% ipython --no-banner

In [1]: import numpy as np

In [2]: np.set_printoptions(precision=2, suppress=True, linewidth=140)

In [3]: arr = np.load("data.npy")

In [4]: arr
Out[4]: 
array([[0.5, 0. , 0.5, 0. ],
       [0. , 0.5, 0. , 0.5],
       [0. , 0. , 1. , 0. ],
       [0.5, 0. , 0. , 0.5]])

In [5]: M2 = np.linalg.invert(arr)
---------------------------------------------------------------------------
AttributeError                            Traceback (most recent call last)
Cell In[5], line 1
----> 1 M2 = np.linalg.invert(arr)

AttributeError: module 'numpy.linalg' has no attribute 'invert'

In [6]: M2 = np.linalg.inv(arr)

In [7]: print(round(float(np.linalg.cond(arr)), 2))
5.55

In [8]: u = np.array([1, 2, 0, 2])

In [9]: M2 = arr + np.outer(u, np.eye(4)[3])

In [10]: round(np.linalg.det(M2) / np.linalg.det(arr), 2), np.round(1 + np.linalg.solve(arr, u)[3], 2)
Out[10]: (np.float64(3.0), np.float64(3.0))

In [11]: print(np.round(np.linalg.matrix_power(arr, 100), 2) + 0)
[[0. 0. 1. 0.]
 [0. 0. 1. 0.]
 [0. 0. 1. 0.]
 [0. 0. 1. 0.]]

In [12]: np.linalg.matrix_power(arr, 2)
Out[12]: 
array([[0.25, 0.  , 0.75, 0.  ],
       [0.25, 0.25, 0.  , 0.5 ],
       [0.  , 0.  , 1.  , 0.  ],
       [0.5 , 0.  , 0.25, 0.25]])

In [13]: pr = np.eye(4)[1]

In [14]: for _ in range(7):
    ...:     pr = pr @ arr
    ...:     print(pr.round(2))
    ...: 
[0.  0.5 0.  0.5]
[0.25 0.25 0.   0.5 ]
[0.38 0.12 0.12 0.38]
[0.38 0.06 0.31 0.25]
[0.31 0.03 0.5  0.16]
[0.23 0.02 0.66 0.09]
[0.16 0.01 0.77 0.05]

In [15]: vals, vecs = np.linalg.eig(arr)

In [16]: vals
Out[16]: array([0.5, 0.5, 0.5, 1. ])

In [17]: Q = arr.astype(float).copy()

In [18]: for j in range(4):
    ...:     Q[:, j] -= Q[:, :j] @ (Q[:, :j].T @ Q[:, j])
    ...:     Q[:, j] /= np.linalg.norm(Q[:, j])
    ...: 

In [19]: np.round(Q.T @ Q, 2) + 0
Out[19]: 
array([[1., 0., 0., 0.],
       [0., 1., 0., 0.],
       [0., 0., 1., 0.],
       [0., 0., 0., 1.]])

In [20]: M2 = np.array([[1, 0, -2], [-1, -1, 0], [-1, 0, -2], [2, 2, -2]])

In [21]: M = M2.T @ M2

In [22]: M
Out[22]: 
array([[ 7,  5, -4],
       [ 5,  5, -4],
       [-4, -4, 12]])

In [23]: Q, vecs = np.linalg.qr(M[:, :2])[0], np.linalg.qr(M[:, 2:])[0]

In [24]: sigma = np.linalg.svd(Q.T @ vecs, compute_uv=False)

In [25]: (sigma > 0.9).sum()
Out[25]: np.int64(0)

In [26]: vals, vecs = np.linalg.eig(M)

In [27]: np.sort(np.linalg.eigvals(M @ M))
Out[27]: array([  0.74,  35.17, 296.09])

In [28]: np.round(M @ vecs[:, 0] - vals[0] * vecs[:, 0], 2) + 0
Out[28]: array([0., 0., 0.])

In [29]: vals
Out[29]: array([17.21,  0.86,  5.93])

In [30]: low = np.linalg.cholesky(M)

In [31]: np.diag(low) ** 2
Out[31]: array([7.  , 1.43, 8.8 ])

In [32]: np.round(np.prod(np.diag(low)) ** 2, 2), np.round(np.linalg.det(M), 2)
Out[32]: (np.float64(88.0), np.float64(88.0))

In [33]: np.linalg.eigvalsh(M).min() > 0
Out[33]: np.True_

In [34]: M / np.sqrt(np.outer(np.diag(M), np.diag(M)))
Out[34]: 
array([[ 1.  ,  0.85, -0.44],
       [ 0.85,  1.  , -0.52],
       [-0.44, -0.52,  1.  ]])

In [35]: M2 = np.array([[-4, 1, -1], [-4, 5, 5]])

In [36]: W2 = np.kron(M2, M)

In [37]: np.linalg.matrix_rank(W2)
Out[37]: np.int64(6)

In [38]: W2
Out[38]: 
array([[-28, -20,  16,   7,   5,  -4,  -7,  -5,   4],
       [-20, -20,  16,   5,   5,  -4,  -5,  -5,   4],
       [ 16,  16, -48,  -4,  -4,  12,   4,   4, -12],
       [-28, -20,  16,  35,  25, -20,  35,  25, -20],
       [-20, -20,  16,  25,  25, -20,  25,  25, -20],
       [ 16,  16, -48, -20, -20,  60, -20, -20,  60]])

In [39]: def softmax(z):
    ...:     e = np.exp(z - z.max(axis=-1, keepdims=True))
    ...:     return e / e.sum(axis=-1, keepdims=True)
    ...: 

In [40]: np.round(softmax(W2[2] + -1), 2) + 0
Out[40]: array([0.5 , 0.5 , 0.  , 0.  , 0.  , 0.01, 0.  , 0.  , 0.  ])

In [41]: softmax(W2).sum(axis=1)
Out[41]: array([1., 1., 1., 1., 1., 1.])

In [42]: print(np.round(softmax(W2[2]), 2) + 0)
[0.5  0.5  0.   0.   0.   0.01 0.   0.   0.  ]

In [43]: S = W2 @ W2.T / np.sqrt(9)

In [44]: softmax(S).round(6).argmax(axis=1)
Out[44]: array([0, 0, 2, 3, 3, 5])

In [45]: np.round(softmax(S), 2) + 0
Out[45]: 
array([[1., 0., 0., 0., 0., 0.],
       [1., 0., 0., 0., 0., 0.],
       [0., 0., 1., 0., 0., 0.],
       [0., 0., 0., 1., 0., 0.],
       [0., 0., 0., 1., 0., 0.],
       [0., 0., 0., 0., 0., 1.]])

In [46]: np.round(softmax(S + np.triu(np.full(S.shape, -np.inf), 1)), 2) + 0
Out[46]: 
array([[1., 0., 0., 0., 0., 0.],
       [1., 0., 0., 0., 0., 0.],
       [0., 0., 1., 0., 0., 0.],
       [0., 0., 0., 1., 0., 0.],
       [0., 0., 0., 1., 0., 0.],
       [0., 0., 0., 0., 0., 1.]])

In [47]: m1 = np.load("m.npy")

In [48]: m1
Out[48]: 
array([[ 1.62, -3.08, -2.82],
       [-0.36,  1.37, -3.77],
       [ 2.25,  0.99,  0.97]])

In [49]: Q = m1.astype(float).copy()

In [50]: for j in range(3):
    ...:     Q[:, j] -= Q[:, :j] @ (Q[:, :j].T @ Q[:, j])
    ...:     Q[:, j] /= np.linalg.norm(Q[:, j])
    ...: 

In [51]: np.round(Q.T @ m1, 2) + 0
Out[51]: 
array([[ 2.8 , -1.16, -0.37],
       [ 0.  ,  3.31,  1.22],
       [ 0.  ,  0.  ,  4.63]])

In [52]: rng = np.random.default_rng(7908)

In [53]: labels = rng.permutation(3)

In [54]: print(labels)
[2 0 1]

In [55]: M2 = m1[labels][:, labels]

In [56]: M2
Out[56]: 
array([[ 0.97,  2.25,  0.99],
       [-2.82,  1.62, -3.08],
       [-3.77, -0.36,  1.37]])

In [57]: print(np.trace(M2))
3.96

In [58]: np.diag(M2)
Out[58]: array([0.97, 1.62, 1.37])

In [59]: print(np.allclose(M2, m1))
False

In [60]: round(np.linalg.det(M2), 2), round(np.linalg.det(m1[labels]), 2)
Out[60]: (np.float64(42.95), np.float64(42.95))

In [61]: np.sort(np.abs(np.linalg.eigvals(M2)))
Out[61]: array([3.47, 3.52, 3.52])

In [62]: Q, vecs = np.linalg.qr(M2[:, :1])[0], np.linalg.qr(M2[:, 1:])[0]

In [63]: sigma = np.linalg.svd(Q.T @ vecs, compute_uv=False)

In [64]: print((sigma > 0.9).sum())
0

In [65]: np.degrees(np.arccos(sigma.clip(0, 1)))
Out[65]: array([74.6])

In [66]: round(float(np.linalg.norm(Q @ Q.T - vecs @ vecs.T, 2)), 2)
Out[66]: 1.0
